% python3 -q
>>> import numpy as np
>>> np.set_printoptions(precision=2, suppress=True, linewidth=140)
>>> def rnd(a):
...     return np.round(a, 2) + 0
... 
>>> X = np.loadtxt("sample5.csv", delimiter=",")
>>> X
array([[  2.07,  -3.2 ,  -0.92,   2.53,   2.84,   2.33,   4.13,  -7.72,  -1.81,  -3.43,   0.68],
       [ -2.85,   0.47,  12.43,   7.1 ,   3.08,   4.49,   0.28, -15.3 ,   2.67,  -4.31,  -2.8 ],
       [ -3.49,   5.58,   8.27,   6.81,   1.79,  -0.19,   0.41,  -7.49,   2.41,   0.7 ,  -1.79],
       [ -3.22,  -2.68,   4.64,  -3.54,   0.58,   1.45,  -4.99,  -2.17,   1.77,   0.21,   1.32],
       [ -0.33,   0.05,  -1.59,  -4.05,  -2.68,  -1.11,  -3.28,   7.37,   0.56,   1.76,  -0.1 ],
       [ -7.4 ,   2.13,   7.95,  -2.41,   1.  ,  -1.31,  -7.31,  -1.13,   3.69,   4.35,   2.19],
       [ -1.42,  -5.81,   2.08,  -5.04,   0.66,   2.51,  -4.08,  -2.54,   0.59,  -1.35,   1.85],
       [  5.52,   1.64,  -8.77,   0.1 ,  -3.25,  -1.9 ,   4.31,   9.45,  -2.46,  -0.02,  -2.02],
       [  2.8 ,  -0.5 , -12.41,  -7.11,  -3.08,  -4.52,  -0.2 ,  15.35,  -2.72,   4.29,   2.83],
       [  4.39,   0.28, -12.14,  -3.59,  -2.53,  -3.71,   2.9 ,  12.04,  -3.3 ,   2.55,   1.46],
       [ -4.12,   4.31,   5.01,   0.78,  -0.18,  -1.8 ,  -3.48,   0.36,   2.51,   3.28,   0.08],
       [ -4.55,  -1.75,  10.89,  -0.97,   0.51,   3.37,  -6.11,  -6.4 ,   3.75,  -1.55,  -1.13],
       [  2.5 ,   4.89,  -9.92,  -1.67,  -3.33,  -5.54,   1.94,  14.16,  -1.83,   4.89,   0.49],
       [  1.3 ,   1.83,   1.71,   3.77,  -0.37,   0.86,   2.32,  -2.11,   0.19,  -1.68,  -2.6 ],
       [ -3.17,  -0.62,   2.66,  -2.92,   0.44,  -0.29,  -4.15,   0.16,   1.45,   1.83,   1.57],
       [  1.62,  -1.69,  -2.67,  -1.19,  -0.38,   0.3 ,   0.91,   1.34,  -1.02,  -0.81,   0.07],
       [  1.82,   0.45,  -4.64,  -0.44,  -0.64,  -1.37,   1.78,   3.78,  -1.49,   0.75,   0.55],
       [ -2.75,   2.09,   5.55,   6.09,   4.45,   0.5 ,   2.2 , -11.36,   0.58,  -0.22,   1.1 ],
       [ -1.51,   2.21,  -0.43,  -5.36,  -4.54,  -2.35,  -5.74,  11.85,   1.88,   3.45,  -1.05],
       [  1.01,   5.32,  -0.57,   7.3 ,   1.52,  -1.71,   5.69,  -3.28,  -0.93,   0.45,  -1.03],
       [  0.93,   3.35,  -0.04,   0.18,  -3.63,  -1.08,  -1.02,   6.99,   0.96,   0.83,  -3.09],
       [ -0.87,  -3.32,  -1.24,  -6.74,  -1.6 ,   0.02,  -4.82,   5.62,   0.48,   1.05,   1.4 ],
       [  0.92,  -4.31,  -5.7 ,  -7.57,  -1.72,  -0.61,  -2.97,   7.6 ,  -1.05,   1.17,   2.29],
       [  1.18,  -1.22,   1.91,   5.44,   3.49,   2.29,   4.75, -10.61,  -1.04,  -3.47,  -0.15],
       [ -6.76,  -1.36,   5.28,  -3.25,   3.53,  -0.75,  -5.64,  -4.97,   1.9 ,   3.49,   4.94],
       [  6.28,  -1.54,  -6.58,   0.95,  -2.26,   0.95,   5.07,   3.75,  -2.51,  -3.3 ,  -2.72],
       [  5.2 ,   3.53,  -4.14,   4.6 ,  -2.68,  -0.48,   5.71,   4.25,  -1.46,  -1.89,  -4.33],
       [  3.65,  -5.12,  -9.91,  -6.7 ,  -1.33,  -0.75,   0.45,   7.92,  -2.99,   0.23,   2.53],
       [  1.85,   3.48,  -4.78,  -2.14,  -4.44,  -2.91,  -0.72,  12.25,  -0.05,   2.48,  -1.92],
       [  3.29,  -4.51, -13.47,  -8.16,  -0.89,  -3.03,   0.65,  10.8 ,  -3.82,   2.64,   4.78]])
>>> def softmax(z):
...     e = np.exp(z - z.max(axis=-1, keepdims=True))
...     return e / e.sum(axis=-1, keepdims=True)
... 
>>> rnd(softmax(X[17] + -1))
array([0.  , 0.01, 0.32, 0.55, 0.11, 0.  , 0.01, 0.  , 0.  , 0.  , 0.  ])
>>> rnd(softmax(10 * X[17]))
array([0., 0., 0., 1., 0., 0., 0., 0., 0., 0., 0.])
>>> scores = X @ X.T / np.sqrt(11)
>>> rnd(softmax(scores)[17] @ X)
array([ -2.85,   0.47,  12.43,   7.1 ,   3.08,   4.49,   0.28, -15.3 ,   2.67,  -4.31,  -2.8 ])
>>> softmax(scores).round(6).argmax(axis=1)
array([23,  1,  1, 11,  8,  5,  6,  8,  8,  8,  5,  1,  8,  1,  5, 29,  8,  1,  8, 19, 12,  8,  8,  1, 24,  7, 26, 29,  8,  8])
